% ipython --no-banner

In [1]: import numpy as np

In [2]: import numpy.linalg as la

In [3]: np.set_printoptions(precision=3, suppress=True, linewidth=120)

In [4]: arr = np.array([[-2, 2, 1, -3, 0, 1, 3, 0, 3, 0, -2],
   ...:     [0, 2, -2, -2, -1, 0, -2, -1, -1, -1, 2],
   ...:     [-3, -3, -2, -3, 0, 2, -1, -1, -3, 1, 1],
   ...:     [1, 0, -1, -1, 2, 1, -3, -1, -1, 2, -3],
   ...:     [-2, 3, 3, 1, 1, 3, 0, -1, -1, 1, -3],
   ...:     [-2, 0, 1, -3, -1, -3, -3, -3, -2, 3, 3],
   ...:     [0, 0, 3, 1, 1, 1, -3, 1, 2, 1, 3],
   ...:     [1, -1, 0, 3, -2, 0, -2, 2, 2, 3, 3],
   ...:     [0, -2, 0, 0, 2, -2, -1, -2, 3, -3, -2],
   ...:     [0, 3, 1, 2, 3, -3, -1, -3, 3, 0, 3]])

In [5]: arr
Out[5]: 
array([[-2,  2,  1, -3,  0,  1,  3,  0,  3,  0, -2],
       [ 0,  2, -2, -2, -1,  0, -2, -1, -1, -1,  2],
       [-3, -3, -2, -3,  0,  2, -1, -1, -3,  1,  1],
       [ 1,  0, -1, -1,  2,  1, -3, -1, -1,  2, -3],
       [-2,  3,  3,  1,  1,  3,  0, -1, -1,  1, -3],
       [-2,  0,  1, -3, -1, -3, -3, -3, -2,  3,  3],
       [ 0,  0,  3,  1,  1,  1, -3,  1,  2,  1,  3],
       [ 1, -1,  0,  3, -2,  0, -2,  2,  2,  3,  3],
       [ 0, -2,  0,  0,  2, -2, -1, -2,  3, -3, -2],
       [ 0,  3,  1,  2,  3, -3, -1, -3,  3,  0,  3]])

In [6]: G = arr.T @ arr

In [7]: np.trace(G), (arr ** 2).sum()
Out[7]: (np.int64(434), np.int64(434))

In [8]: np.round(la.eigvalsh(G)[::-1], 3) + 0
Out[8]: array([106.312,  98.555,  68.8  ,  55.094,  39.014,  24.768,  14.771,  14.537,   7.963,   4.187,   0.   ])

In [9]: la.matrix_rank(G)
Out[9]: np.int64(10)

In [10]: F = np.loadtxt("arr.csv", delimiter=",")

In [11]: F
Out[11]: 
array([[ -4.286, -14.515,  -7.176, -49.29 , -25.629,  20.807,  23.714, -15.103, -10.916],
       [ -3.207, -14.723,  -8.531, -47.905, -25.36 ,  21.24 ,  23.532, -13.735, -10.496],
       [ -3.717, -12.911,  -8.958, -47.741, -26.226,  18.459,  23.782, -14.502,  -9.551],
       [ -2.507,  12.847,  -0.074,  -4.064,  17.361,  20.685, -26.331,  32.349, -11.64 ],
       [ -1.197,  12.048,   0.471,  -5.265,  14.971,  22.801, -27.818,  31.367, -12.722],
       [ -0.245,  11.52 ,   0.943,  -4.631,  16.994,  21.389, -28.077,  29.193, -11.649],
       [ -2.75 ,  11.925,  -0.644,  -3.394,  15.6  ,  23.568, -27.121,  29.251, -10.53 ],
       [-12.031, -28.012, -12.65 ,   7.945, -25.289,  29.037,  -2.46 , -15.83 ,  25.292],
       [ -2.394,  11.13 ,   0.086,  -2.682,  16.344,  22.472, -28.219,  32.435, -11.61 ],
       [ -4.033, -14.579,  -7.737, -48.401, -23.943,  20.998,  23.588, -15.46 , -10.545],
       [ -1.427,  14.071,  -1.349,  -4.216,  15.89 ,  21.933, -26.843,  30.25 , -11.888],
       [ -0.802,  15.361,  -1.216,  -4.406,  15.857,  21.627, -26.82 ,  28.97 , -11.863],
       [-13.325, -27.701, -14.338,   8.689, -26.504,  26.325,  -2.643, -15.38 ,  23.639],
       [-10.096, -27.962, -14.653,   8.906, -26.648,  29.046,  -0.737, -16.619,  23.553],
       [ -4.575, -13.035,  -8.262, -48.514, -24.812,  19.131,  23.392, -14.412, -10.778],
       [-12.192, -29.052, -13.554,   8.946, -26.811,  28.801,  -1.588, -17.785,  24.988],
       [ -0.973,  11.224,   0.796,  -3.258,  16.462,  22.191, -27.787,  31.045, -11.728],
       [ -0.462,  12.329,   0.479,  -2.271,  16.82 ,  21.315, -27.683,  29.227, -12.125],
       [ -4.217, -11.838,  -7.343, -47.519, -26.899,  19.707,  24.304, -13.898, -10.176],
       [ -3.038,  12.268,   0.374,  -3.482,  16.75 ,  22.398, -28.268,  29.922, -11.142],
       [ -4.491, -13.553,  -9.316, -47.913, -25.727,  19.946,  24.981, -14.855, -10.596],
       [-12.839, -28.109, -13.749,   6.987, -25.888,  28.664,  -1.307, -16.874,  24.064],
       [-10.894, -28.796, -14.391,   7.551, -27.374,  27.619,  -2.156, -17.34 ,  26.048],
       [ -1.532,  10.475,   1.478,  -2.901,  15.168,  21.373, -28.376,  30.894, -12.029],
       [ -3.637, -14.817,  -8.621, -47.555, -25.185,  21.66 ,  24.96 , -15.57 , -11.661],
       [ -4.458, -13.433,  -7.446, -46.818, -26.146,  20.979,  22.929, -13.902,  -9.564],
       [-12.667, -30.959, -13.058,   8.264, -25.128,  28.96 ,  -1.727, -16.071,  23.92 ],
       [ -4.929, -13.988,  -7.928, -45.757, -24.17 ,  20.042,  23.255, -14.973,  -8.862],
       [ -0.893,  13.014,   1.149,  -4.264,  15.104,  21.554, -26.611,  28.549, -12.201],
       [ -4.563, -15.877,  -7.956, -49.004, -26.925,  19.006,  23.686, -13.312,  -9.666],
       [-13.   , -28.367, -12.75 ,  10.158, -24.825,  26.495,  -3.015, -15.303,  23.385],
       [ -3.962, -13.83 ,  -7.318, -48.65 , -26.728,  19.311,  21.524, -14.196, -10.172],
       [-13.523, -28.617, -15.053,   8.243, -25.705,  27.643,  -2.639, -16.316,  24.454],
       [ -5.868, -13.605,  -8.136, -48.144, -25.397,  19.928,  24.264, -13.326,  -9.832],
       [-10.793, -28.262, -12.879,   8.869, -27.926,  27.397,  -1.973, -15.431,  24.501],
       [ -1.425,  10.595,  -0.118,  -2.771,  14.782,  22.911, -28.109,  29.912, -10.564],
       [ -3.871, -12.768,  -7.609, -48.318, -26.546,  20.048,  23.618, -15.224,  -9.161],
       [-11.904, -27.352, -13.306,   7.847, -26.45 ,  27.792,  -2.019, -15.289,  23.889],
       [ -4.299, -12.602,  -8.488, -49.329, -25.882,  20.46 ,  23.821, -11.069, -10.352]])

In [12]: r0 = np.array([2, -3])

In [13]: np.cross(arr[4, :3], arr[8, :3])
Out[13]: array([6, 0, 4])

In [14]: np.array([np.convolve(row, r0, "same") for row in arr])
Out[14]: 
array([[ -4,  10,  -4,  -9,   9,   2,   3,  -9,   6,  -9,  -4],
       [  0,   4, -10,   2,   4,   3,  -4,   4,   1,   1,   7],
       [ -6,   3,   5,   0,   9,   4,  -8,   1,  -3,  11,  -1],
       [  2,  -3,  -2,   1,   7,  -4,  -9,   7,   1,   7, -12],
       [ -4,  12,  -3,  -7,  -1,   3,  -9,  -2,   1,   5,  -9],
       [ -4,   6,   2,  -9,   7,  -3,   3,   3,   5,  12,  -3],
       [  0,   0,   6,  -7,  -1,  -1,  -9,  11,   1,  -4,   3],
       [  2,  -5,   3,   6, -13,   6,  -4,  10,  -2,   0,  -3],
       [  0,  -4,   6,   0,   4, -10,   4,  -1,  12, -15,   5],
       [  0,   6,  -7,   1,   0, -15,   7,  -3,  15,  -9,   6]])

In [15]: np.correlate(arr[4], arr[8], "full")
Out[15]: array([  4,   0, -21,   2,   0, -11, -21,   8,   2,  -1,  -8,  15, -10,   3,  -7,   8,  -4,   2,  -2,   6,   0])
